$ ipython --no-banner

In [1]: import numpy as np

In [2]: from numpy import linalg as LA

In [3]: np.set_printoptions(precision=3, suppress=True, linewidth=160)

In [4]: def tidy(a):
   ...:     return np.round(a, 3) + 0
   ...: 

In [5]: W0 = np.loadtxt("w.csv", delimiter=",")

In [6]: W0
Out[6]: 
array([[ 0.03 , -0.055, -0.087],
       [-2.417, -0.668,  2.466],
       [ 3.547,  0.937, -3.513],
       [ 0.022, -0.054, -0.049],
       [-2.334, -0.52 ,  2.346],
       [-3.506, -0.87 ,  3.564],
       [-1.267, -0.305,  1.256],
       [-3.603, -0.847,  3.584],
       [-1.25 , -0.317,  1.179],
       [-1.097, -0.287,  1.3  ],
       [-1.265, -0.259,  1.224],
       [ 1.093,  0.314, -1.258]])

In [7]: Z = W0[[2, 3]].astype(float)

In [8]: for _ in range(6):
   ...:     idx = LA.norm(W0[:, None] - Z, axis=-1).argmin(axis=1)
   ...:     Z = np.array([W0[idx == j].mean(axis=0) for j in range(2)])
   ...: 

In [9]: idx
Out[9]: array([1, 1, 0, 1, 1, 1, 1, 1, 1, 1, 1, 0])

In [10]: np.abs(Z[1] - Z[0]).argmax()
Out[10]: np.int64(2)

In [11]: np.bincount(idx)
Out[11]: array([ 2, 10])

In [12]: X = np.array([[0.1, -1.1, 0.7],
    ...:     [-0.2, 0.7, -1.8],
    ...:     [1.8, 0.9, -0.2],
    ...:     [0.1, 2.3, 0.7]])

In [13]: rng = np.random.default_rng(108078)

In [14]: X[3] = X[1] + 0.05 * rng.normal(size=3)

In [15]: tidy(X)
Out[15]: 
array([[ 0.1  , -1.1  ,  0.7  ],
       [-0.2  ,  0.7  , -1.8  ],
       [ 1.8  ,  0.9  , -0.2  ],
       [-0.134,  0.57 , -1.78 ]])

In [16]: x = np.array([-2, 3, 1])

In [17]: y = X @ x

In [18]: b, lr = np.zeros(3), 1 / LA.norm(X, 2) ** 2

In [19]: for i in range(6):
    ...:     b -= lr * X.T @ (X @ b - y)
    ...:     if i % 2 == 0: print(i, round(LA.norm(X @ b - y), 3))
    ...: 
0 2.48
2 2.154
4 1.917

In [20]: tidy(b)
Out[20]: array([-0.9  ,  0.898, -0.1  ])

In [21]: tidy(LA.cond(X))
Out[21]: np.float64(4.266)

In [22]: tidy(X[3] @ X[0])
Out[22]: np.float64(-1.886)

In [23]: tidy(LA.norm(X[3], 1)), tidy(LA.norm(X[3], np.inf))
Out[23]: (np.float64(2.484), np.float64(1.78))

In [24]: tidy(LA.norm(X[3] - X[0]))
Out[24]: np.float64(2.999)

In [25]: LA.norm(X, axis=1).argmax()
Out[25]: np.int64(2)

In [26]: tidy(LA.norm(X, axis=1))
Out[26]: array([1.308, 1.942, 2.022, 1.874])

In [27]: A2 = np.c_[X[:, :1] @ np.array([[0]]), np.array([-2, 1, -3, -3])]

In [28]: A2
Out[28]: 
array([[ 0., -2.],
       [ 0.,  1.],
       [ 0., -3.],
       [ 0., -3.]])

In [29]: tidy(LA.lstsq(X, A2[:, 0])[0])
Out[29]: array([0., 0., 0.])

In [30]: tidy(LA.norm(A2 - X @ LA.lstsq(X, A2)[0], axis=0))
Out[30]: array([0.   , 2.455])

In [31]: A2 = X / LA.norm(X, axis=1, keepdims=True)

In [32]: G = A2 @ A2.T

In [33]: tidy(np.degrees(np.arccos(np.clip(G[0, 2], -1, 1))))
Out[33]: np.float64(111.052)

In [34]: (np.abs(G) > 0.9).astype(int)
Out[34]: 
array([[1, 0, 0, 0],
       [0, 1, 0, 1],
       [0, 0, 1, 0],
       [0, 1, 0, 1]])

In [35]: np.argwhere(np.triu(np.abs(G) > 0.95, 1))
Out[35]: array([[1, 3]])

In [36]: A = np.load("x.npy")

In [37]: A
Out[37]: 
array([[-1,  3,  0,  0,  0,  0],
       [ 3, -2,  0,  0,  0,  0],
       [-2,  3,  0,  0,  0,  0],
       [ 0,  0, -1,  3,  0,  0],
       [ 0,  0,  3, -2,  0,  0],
       [ 0,  0, -2,  3,  0,  0],
       [ 0,  0,  0,  0, -1,  3],
       [ 0,  0,  0,  0,  3, -2],
       [ 0,  0,  0,  0, -2,  3]])

In [38]: A2 = A[0, 0] * A[1:] - np.outer(A[1:, 0], A[0])

In [39]: A2
Out[39]: 
array([[ 0, -7,  0,  0,  0,  0],
       [ 0,  3,  0,  0,  0,  0],
       [ 0,  0,  1, -3,  0,  0],
       [ 0,  0, -3,  2,  0,  0],
       [ 0,  0,  2, -3,  0,  0],
       [ 0,  0,  0,  0,  1, -3],
       [ 0,  0,  0,  0, -3,  2],
       [ 0,  0,  0,  0,  2, -3]])

In [40]: A[:, 0] / A[0, 0]
Out[40]: array([ 1., -3.,  2., -0., -0., -0., -0., -0., -0.])

In [41]: tidy(LA.svd(A, compute_uv=False))
Out[41]: array([5.79 , 5.79 , 5.79 , 1.573, 1.573, 1.573])

In [42]: np.unravel_index(np.abs(A).argmax(), A.shape)
Out[42]: (np.int64(0), np.int64(1))

In [43]: LA.matrix_rank(A)
Out[43]: np.int64(6)

In [44]: r0, g = A[8], A[0]

In [45]: r0 @ g
Out[45]: np.int64(0)

In [46]: pr = (r0 @ g) / (r0 @ r0) * r0

In [47]: g - pr
Out[47]: array([-1.,  3.,  0.,  0.,  0.,  0.])

In [48]: tidy(LA.norm(r0 + g) ** 2 + LA.norm(r0 - g) ** 2)
Out[48]: np.float64(46.0)

In [49]: LA.matrix_rank(np.outer(r0, g))
Out[49]: np.int64(1)
